$ ipython --no-banner

In [1]: import numpy as np

In [2]: np.set_printoptions(precision=3, suppress=True, linewidth=160)

In [3]: tidy = lambda a: np.round(a, 3) + 0

In [4]: r0 = np.array([-2, 0, -1, -2, 0, -2, -1]) + 0.5

In [5]: feats = np.eye(7) - 2 * np.outer(r0, r0) / (r0 @ r0)

In [6]: tidy(feats)
Out[6]: 
array([[ 0.419,  0.194, -0.194, -0.581,  0.194, -0.581, -0.194],
       [ 0.194,  0.935,  0.065,  0.194, -0.065,  0.194,  0.065],
       [-0.194,  0.065,  0.935, -0.194,  0.065, -0.194, -0.065],
       [-0.581,  0.194, -0.194,  0.419,  0.194, -0.581, -0.194],
       [ 0.194, -0.065,  0.065,  0.194,  0.935,  0.194,  0.065],
       [-0.581,  0.194, -0.194, -0.581,  0.194,  0.419, -0.194],
       [-0.194,  0.065, -0.065, -0.194,  0.065, -0.194,  0.935]])

In [7]: vec = np.array([0, 2, 2, 0, 0, 2, 2])

In [8]: a = np.maximum(feats @ vec, 0)

In [9]: tidy(np.tanh(feats @ vec))
Out[9]: array([-0.914,  0.987,  0.902, -0.914,  0.475,  0.423,  0.902])

In [10]: tidy(feats * (a > 1e-9)[:, None])
Out[10]: 
array([[ 0.   ,  0.   ,  0.   ,  0.   ,  0.   ,  0.   ,  0.   ],
       [ 0.194,  0.935,  0.065,  0.194, -0.065,  0.194,  0.065],
       [-0.194,  0.065,  0.935, -0.194,  0.065, -0.194, -0.065],
       [ 0.   ,  0.   ,  0.   ,  0.   ,  0.   ,  0.   ,  0.   ],
       [ 0.194, -0.065,  0.065,  0.194,  0.935,  0.194,  0.065],
       [-0.581,  0.194, -0.194, -0.581,  0.194,  0.419, -0.194],
       [-0.194,  0.065, -0.065, -0.194,  0.065, -0.194,  0.935]])

In [11]: print(np.flatnonzero(a > 1e-9))
[1 2 4 5 6]

In [12]: print(tidy(np.maximum(feats @ vec, 0) - np.maximum(-feats @ vec, 0)))
[-1.548  2.516  1.484 -1.548  0.516  0.452  1.484]

In [13]: ev, V = np.linalg.eigh(feats)

In [14]: tidy(np.linalg.eigvalsh(feats + 3 * np.eye(7)))
Out[14]: array([2., 4., 4., 4., 4., 4., 4.])

In [15]: print(tidy(V.T @ V))
[[1. 0. 0. 0. 0. 0. 0.]
 [0. 1. 0. 0. 0. 0. 0.]
 [0. 0. 1. 0. 0. 0. 0.]
 [0. 0. 0. 1. 0. 0. 0.]
 [0. 0. 0. 0. 1. 0. 0.]
 [0. 0. 0. 0. 0. 1. 0.]
 [0. 0. 0. 0. 0. 0. 1.]]

In [16]: tidy(V.T @ feats @ V)
Out[16]: 
array([[-1.,  0.,  0.,  0.,  0.,  0.,  0.],
       [ 0.,  1.,  0.,  0.,  0.,  0.,  0.],
       [ 0.,  0.,  1.,  0.,  0.,  0.,  0.],
       [ 0.,  0.,  0.,  1.,  0.,  0.,  0.],
       [ 0.,  0.,  0.,  0.,  1.,  0.,  0.],
       [ 0.,  0.,  0.,  0.,  0.,  1.,  0.],
       [ 0.,  0.,  0.,  0.,  0.,  0.,  1.]])

In [17]: print(tidy(V @ np.diag(ev) @ V.T))
[[ 0.419  0.194 -0.194 -0.581  0.194 -0.581 -0.194]
 [ 0.194  0.935  0.065  0.194 -0.065  0.194  0.065]
 [-0.194  0.065  0.935 -0.194  0.065 -0.194 -0.065]
 [-0.581  0.194 -0.194  0.419  0.194 -0.581 -0.194]
 [ 0.194 -0.065  0.065  0.194  0.935  0.194  0.065]
 [-0.581  0.194 -0.194 -0.581  0.194  0.419 -0.194]
 [-0.194  0.065 -0.065 -0.194  0.065 -0.194  0.935]]

In [18]: W0 = np.loadtxt("a.csv", delimiter=",")

In [19]: print(tidy(W0))
[[ 0.994 -3.419 -9.344]
 [-0.848  1.182  9.894]
 [-0.006 -6.653  7.466]
 [ 1.093 -5.653 -8.176]
 [ 0.571 -9.514  3.027]
 [ 1.123 -7.334 -6.705]
 [-1.115  6.538  7.484]
 [ 0.891 -9.933 -0.741]
 [-1.092  5.618  8.2  ]
 [ 0.573  1.99  -9.783]
 [ 0.35  -8.658  4.992]
 [ 0.871 -1.495 -9.849]
 [ 0.713  0.479 -9.963]
 [-1.025  4.002  9.107]
 [-1.082  8.918  4.392]
 [-0.875  1.554  9.84 ]
 [-0.16   7.671 -6.413]
 [ 0.828 -0.919 -9.923]
 [-0.885  1.702  9.814]
 [ 0.686 -9.808  1.824]
 [-1.086  8.852  4.523]
 [-0.1    7.323 -6.809]
 [-0.882  9.942  0.618]
 [-0.606  9.618 -2.669]
 [-0.4    8.88  -4.581]
 [-1.023  9.493  2.973]
 [ 1.099 -8.617 -4.954]
 [-0.655  9.74  -2.168]
 [ 0.297  4.496 -8.928]
 [ 0.287  4.577 -8.886]
 [ 0.072 -7.151  6.989]
 [-0.925  2.285  9.691]
 [-0.951  2.692  9.584]]

In [20]: rk = np.linalg.matrix_rank(W0)

In [21]: rk
Out[21]: np.int64(2)

In [22]: ns = np.linalg.svd(W0)[2][rk:].T

In [23]: tidy(ns @ ns.T)
Out[23]: 
array([[0.987, 0.083, 0.075],
       [0.083, 0.007, 0.006],
       [0.075, 0.006, 0.006]])

In [24]: [int(np.linalg.matrix_rank(np.delete(W0, i, axis=0))) for i in range(33)]
Out[24]: 
[2,
 2,
 2,
 2,
 2,
 2,
 2,
 2,
 2,
 2,
 2,
 2,
 2,
 2,
 2,
 2,
 2,
 2,
 2,
 2,
 2,
 2,
 2,
 2,
 2,
 2,
 2,
 2,
 2,
 2,
 2,
 2,
 2]

In [25]: np.linalg.matrix_rank(W0.T @ W0), np.linalg.matrix_rank(W0 @ W0.T)
Out[25]: (np.int64(2), np.int64(2))

In [26]: print(tidy(ns[:, 0] / ns[np.abs(ns[:, 0]).round(6).argmax(), 0]))
[1.    0.084 0.076]

In [27]: cov = np.cov(W0, rowvar=False)

In [28]: tidy(np.median(W0, axis=0))
Out[28]: array([-0.1  ,  1.99 ,  0.618])

In [29]: tidy(cov)
Out[29]: 
array([[ 0.662, -3.983, -4.325],
       [-3.983, 45.82 ,  1.755],
       [-4.325,  1.755, 55.236]])

In [30]: tidy(np.linalg.eigvalsh(cov)[::-1])
Out[30]: array([56.006, 45.713,  0.   ])

In [31]: tidy(np.corrcoef(W0[:, 0], W0[:, 2])[0, 1])
Out[31]: np.float64(-0.715)

In [32]: np.argsort(-W0.std(axis=0).round(6), kind="stable")
Out[32]: array([2, 1, 0])

In [33]: rk = np.linalg.matrix_rank(cov)

In [34]: print(rk)
2

In [35]: ns = np.linalg.svd(cov)[2][rk:].T

In [36]: print(ns.shape)
(3, 1)

In [37]: tidy(ns[:, 0] / ns[np.abs(ns[:, 0]).round(6).argmax(), 0])
Out[37]: array([1.   , 0.084, 0.076])

In [38]: labels = W0[:, 2] > np.median(W0[:, 2])

In [39]: r0 = W0[labels].mean(axis=0) - W0[~labels].mean(axis=0)

In [40]: np.argsort(-np.abs(r0).round(6), kind="stable")
Out[40]: array([2, 0, 1])

In [41]: tidy(r0)
Out[41]: array([-0.928, -0.918, 13.29 ])

In [42]: tidy((((W0 - W0.mean(axis=0)) @ r0 > 0) == labels).mean())
Out[42]: np.float64(0.97)

In [43]: Uu, sv, vt = np.linalg.svd(W0)

In [44]: V = vt[:(sv > 1e-8).sum()]

In [45]: rng = np.random.default_rng(368)

In [46]: vec = W0[2] + -3 * W0[11] + rng.integers(2) * np.eye(3)[0]

In [47]: tidy(vec)
Out[47]: array([-1.617, -2.167, 37.013])

In [48]: print(tidy(np.diag(V.T @ V)))
[0.013 0.993 0.994]

In [49]: np.allclose(V.T @ V @ vec, vec)
Out[49]: False

In [50]: print(tidy(V.T @ V))
[[ 0.013 -0.083 -0.075]
 [-0.083  0.993 -0.006]
 [-0.075 -0.006  0.994]]

In [51]: tidy(np.linalg.norm(vec - V.T @ V @ vec))
Out[51]: np.float64(0.994)

In [52]: mat = np.load("sample1.npy")

In [53]: tidy(mat)
Out[53]: 
array([[-0.308,  0.454, -0.323,  0.328],
       [-0.423, -0.263, -0.184, -0.69 ],
       [-0.077,  0.283, -0.678, -0.299],
       [ 0.693,  0.161,  0.073, -0.484],
       [ 0.346, -0.638, -0.592,  0.3  ],
       [-0.346, -0.461,  0.216, -0.05 ]])

In [54]: # columns are unit length and at right angles

In [55]: tidy(mat.mean(axis=0))
Out[55]: array([-0.019, -0.077, -0.248, -0.149])

In [56]: tidy(mat.sum(axis=0))
Out[56]: array([-0.115, -0.463, -1.488, -0.895])

In [57]: np.linalg.matrix_rank(mat)
Out[57]: np.int64(4)

In [58]: print(tidy(np.linalg.norm(mat)))
2.0

In [59]: tidy(mat.sum(axis=1))
Out[59]: array([ 0.152, -1.561, -0.771,  0.442, -0.583, -0.641])

In [60]: print(mat.shape)
(6, 4)

In [61]: Q, Rm = np.linalg.qr(mat)

In [62]: tidy(Q.T @ Q)
Out[62]: 
array([[1., 0., 0., 0.],
       [0., 1., 0., 0.],
       [0., 0., 1., 0.],
       [0., 0., 0., 1.]])

In [63]: print(tidy(abs(Rm[0, 0])), tidy(np.linalg.norm(mat[:, 0])))
1.0 1.0

In [64]: tidy(Q @ Rm)
Out[64]: 
array([[-0.308,  0.454, -0.323,  0.328],
       [-0.423, -0.263, -0.184, -0.69 ],
       [-0.077,  0.283, -0.678, -0.299],
       [ 0.693,  0.161,  0.073, -0.484],
       [ 0.346, -0.638, -0.592,  0.3  ],
       [-0.346, -0.461,  0.216, -0.05 ]])

In [65]: np.allclose(Rm.T @ Rm, mat.T @ mat)
Out[65]: True

In [66]: Y = mat / np.linalg.norm(mat, axis=1, keepdims=True)

In [67]: cov = Y @ Y.T

In [68]: tidy(cov[3])
Out[68]: array([-0.521, -0.02 ,  0.127,  1.   , -0.06 , -0.514])

In [69]: print((np.abs(cov) > 0.9).astype(int))
[[1 0 0 0 0 0]
 [0 1 0 0 0 0]
 [0 0 1 0 0 0]
 [0 0 0 1 0 0]
 [0 0 0 0 1 0]
 [0 0 0 0 0 1]]

In [70]: tidy(np.linalg.norm(Y, axis=1))
Out[70]: array([1., 1., 1., 1., 1., 1.])

In [71]: tidy(cov)
Out[71]: 
array([[ 1.   , -0.25 ,  0.478, -0.521, -0.151, -0.427],
       [-0.25 ,  1.   ,  0.417, -0.02 , -0.09 ,  0.488],
       [ 0.478,  0.417,  1.   ,  0.127,  0.134, -0.478],
       [-0.521, -0.02 ,  0.127,  1.   , -0.06 , -0.514],
       [-0.151, -0.09 ,  0.134, -0.06 ,  1.   ,  0.051],
       [-0.427,  0.488, -0.478, -0.514,  0.051,  1.   ]])

In [72]: Z = np.sign(np.array([[2, -3], [-2, 2]]))

In [73]: Y = (np.tril(Z, -1) + np.eye(2)) @ (np.triu(Z, 1) + np.eye(2))

In [74]: ev = np.array([6, 7])

In [75]: J = np.rint(Y * ev @ np.linalg.inv(Y)) + 0

In [76]: J
Out[76]: 
array([[ 5., -1.],
       [ 2.,  8.]])

In [77]: Q, Rm = np.linalg.qr(J)

In [78]: tidy(Q)
Out[78]: 
array([[-0.928, -0.371],
       [-0.371,  0.928]])

In [79]: tidy(Rm)
Out[79]: 
array([[-5.385, -2.043],
       [ 0.   ,  7.799]])

In [80]: Q.shape, Rm.shape
Out[80]: ((2, 2), (2, 2))

In [81]: print(tidy(Q.T @ Q))
[[1. 0.]
 [0. 1.]]

In [82]: np.allclose(Rm.T @ Rm, J.T @ J)
Out[82]: True

In [83]: tidy(abs(Rm[0, 0])), tidy(np.linalg.norm(J[:, 0]))
Out[83]: (np.float64(5.385), np.float64(5.385))

In [84]: tidy(np.trace(Q @ Q.T))
Out[84]: np.float64(2.0)

In [85]: Y = J + rng.integers(-2, 3, (2, 1)) @ rng.integers(-2, 3, (1, 2))

In [86]: Y
Out[86]: 
array([[ 5., -1.],
       [ 2.,  8.]])

In [87]: np.abs(Y - J).sum(axis=1)
Out[87]: array([0., 0.])

In [88]: Y - J
Out[88]: 
array([[0., 0.],
       [0., 0.]])

In [89]: data = np.loadtxt("x.csv", delimiter=",")

In [90]: data
Out[90]: 
array([[-11.953, -19.982, -23.922, -36.135, -24.048,  -8.102,  -7.977],
       [ 12.042, -14.937,  16.953,   1.004,   9.964,  -5.978,   0.999],
       [ -3.005, -10.108,  -7.038, -13.993,  -8.077,  -3.799,  -3.075],
       [  9.03 ,  24.956,  19.887,  37.03 ,  22.074,   9.914,   7.784],
       [ -0.003,  -5.09 ,  -1.047,  -4.973,  -1.996,  -1.901,  -0.957]])

In [91]: Y = data + rng.integers(-2, 3, (5, 2)) @ rng.integers(-2, 3, (2, 7))

In [92]: tidy(Y)
Out[92]: 
array([[-11.953, -19.982, -23.922, -36.135, -24.048,  -8.102,  -7.977],
       [ 16.042, -18.937,  20.953,  -0.996,   9.964,  -5.978,   0.999],
       [ -1.005, -12.108,  -5.038, -14.993,  -8.077,  -3.799,  -3.075],
       [  7.03 ,  18.956,  19.887,  32.03 ,  18.074,  13.914,   3.784],
       [ -0.003,  -1.09 ,  -2.047,  -1.973,   0.004,  -3.901,   1.043]])

In [93]: print(tidy(Y - data))
[[ 0.  0.  0.  0.  0.  0.  0.]
 [ 4. -4.  4. -2.  0.  0.  0.]
 [ 2. -2.  2. -1.  0.  0.  0.]
 [-2. -6.  0. -5. -4.  4. -4.]
 [ 0.  4. -1.  3.  2. -2.  2.]]

In [94]: print(tidy(np.linalg.svd(Y - data, compute_uv=False)))
[12.833  7.163  0.     0.     0.   ]

In [95]: np.abs(Y - data).sum(axis=1)
Out[95]: array([ 0., 14.,  7., 25., 14.])

In [96]: tidy(Y.mean(axis=0))
Out[96]: array([ 2.022, -6.632,  1.967, -4.413, -0.817, -1.573, -1.045])

In [97]: np.count_nonzero(Y)
Out[97]: np.int64(35)

In [98]: Y.shape
Out[98]: (5, 7)

In [99]: tidy(np.linalg.svd(Y, compute_uv=False))
Out[99]: array([77.152, 34.568,  7.01 ,  0.706,  0.163])

In [100]: np.unravel_index(np.abs(Y).argmax(), Y.shape)
Out[100]: (np.int64(0), np.int64(3))

In [101]: tidy(np.linalg.norm(Y))
Out[101]: np.float64(84.835)

In [102]: np.linalg.matrix_rank(Y)
Out[102]: np.int64(5)

In [103]: tidy(np.linalg.norm(data, 2) / np.linalg.norm(data))
Out[103]: np.float64(0.946)

In [104]: print(np.linalg.matrix_rank(data, rtol=0.1))
2

In [105]: np.linalg.cond(data) > 100
Out[105]: np.True_

In [106]: Z = np.sign(np.array([[-3, 5, 2, -5], [2, 0, 3, -5], [3, 1, 5, -4], [-2, -1, 4, 3]]))

In [107]: Y = (np.tril(Z, -1) + np.eye(4)) @ (np.triu(Z, 1) + np.eye(4))

In [108]: ev = np.array([3, 1, 3, 0])

In [109]: K = np.rint(Y * ev @ np.linalg.inv(Y)) + 0

In [110]: K
Out[110]: 
array([[ 5.,  2., -1.,  3.],
       [ 4.,  7., -2.,  6.],
       [ 4., 10., -2.,  9.],
       [-4., -4.,  2., -3.]])

In [111]: # null space of dimension 1

In [112]: Uu, sv, vt = np.linalg.svd(K)

In [113]: np.argmax(sv[:-1] / (sv[1:] + 1e-6)) + 1
Out[113]: np.int64(3)

In [114]: Y = Uu[:, :3] @ np.diag(sv[:3]) @ vt[:3]

In [115]: tidy(np.linalg.norm(K - Y, 2)), tidy(sv[3])
Out[115]: (np.float64(0.0), np.float64(0.0))

In [116]: print([round(float(x), 3) for x in np.linalg.svd(K, compute_uv=False)[:3]])
[19.288, 4.067, 1.192]

In [117]: print(np.linalg.cond(K) > 100)
True

In [118]: np.argsort(-np.linalg.norm(K, axis=0).round(6), kind="stable")[:3]
Out[118]: array([1, 3, 0])

In [119]: m1 = np.array([[6, -5, 8, -1, 8],
     ...:     [-2, 6, 2, -2, 6],
     ...:     [-4, 6, 7, 6, -3],
     ...:     [-4, 6, 7, 6, -3]])

In [120]: # looks like rank 3

In [121]: rk = np.linalg.matrix_rank(m1)

In [122]: rk
Out[122]: np.int64(3)

In [123]: ns = np.linalg.svd(m1)[2][rk:].T

In [124]: [int(np.linalg.matrix_rank(m1[:, :j + 1])) for j in range(5)]
Out[124]: [1, 2, 3, 3, 3]

In [125]: print(tidy(m1 @ ns))
[[0. 0.]
 [0. 0.]
 [0. 0.]
 [0. 0.]]

In [126]: ns.shape
Out[126]: (5, 2)

In [127]: vec = np.array([0, 2, 0, 2, 0])

In [128]: np.linalg.norm(m1 @ vec) <= np.linalg.norm(m1, 2) * np.linalg.norm(vec) + 1e-9
Out[128]: np.True_

In [129]: np.allclose(m1[:-1].T @ np.linalg.lstsq(m1[:-1].T, m1[-1])[0], m1[-1])
Out[129]: True

In [130]: np.linalg.lstsq(m1[:-1].T, m1[-1])[2]
Out[130]: np.int32(3)

In [131]: F = np.load("dump.npy")

In [132]: F
Out[132]: 
array([[-1,  2, -2,  4],
       [-2,  2, -4,  4],
       [-3,  6, -2,  4],
       [-6,  6, -4,  4]])

In [133]: labels = rng.permutation(4)

In [134]: Y = F[:, labels] * rng.choice([-1, 1], 4)

In [135]: Y
Out[135]: 
array([[ 1, -2,  4, -2],
       [ 2, -4,  4, -2],
       [ 3, -2,  4, -6],
       [ 6, -4,  4, -6]])

In [136]: Uu, _, vt = np.linalg.svd(F.T @ Y)

In [137]: labels
Out[137]: array([0, 2, 3, 1])

In [138]: W1 = np.array([[1, 1, 0, 1, 1, 1],
     ...:     [2, 1, 2, 1, 1, 1],
     ...:     [0, 1, 2, 0, 1, 0],
     ...:     [1, 0, 0, 2, 1, 2]])

In [139]: beta = np.array([2, -1, -2, -1, -1, -1])

In [140]: hid = np.maximum(F @ W1 + beta, 0)

In [141]: print(hid)
[[ 9  0  0  8  2  8]
 [ 8  0  0  7  0  7]
 [15  0  6 10  4 10]
 [12  0  2  7  0  7]]

In [142]: print((hid > 0).astype(int))
[[1 0 0 1 1 1]
 [1 0 0 1 0 1]
 [1 0 1 1 1 1]
 [1 0 1 1 0 1]]

In [143]: Z = np.array([[5, 3], [1, 0], [4, 3], [3, 5], [0, 0], [5, 3]])

In [144]: W1 @ Z
Out[144]: 
array([[14, 11],
       [27, 20],
       [ 9,  6],
       [21, 19]])

In [145]: hid @ Z
Out[145]: 
array([[109,  91],
       [ 96,  80],
       [179, 143],
       [124,  98]])
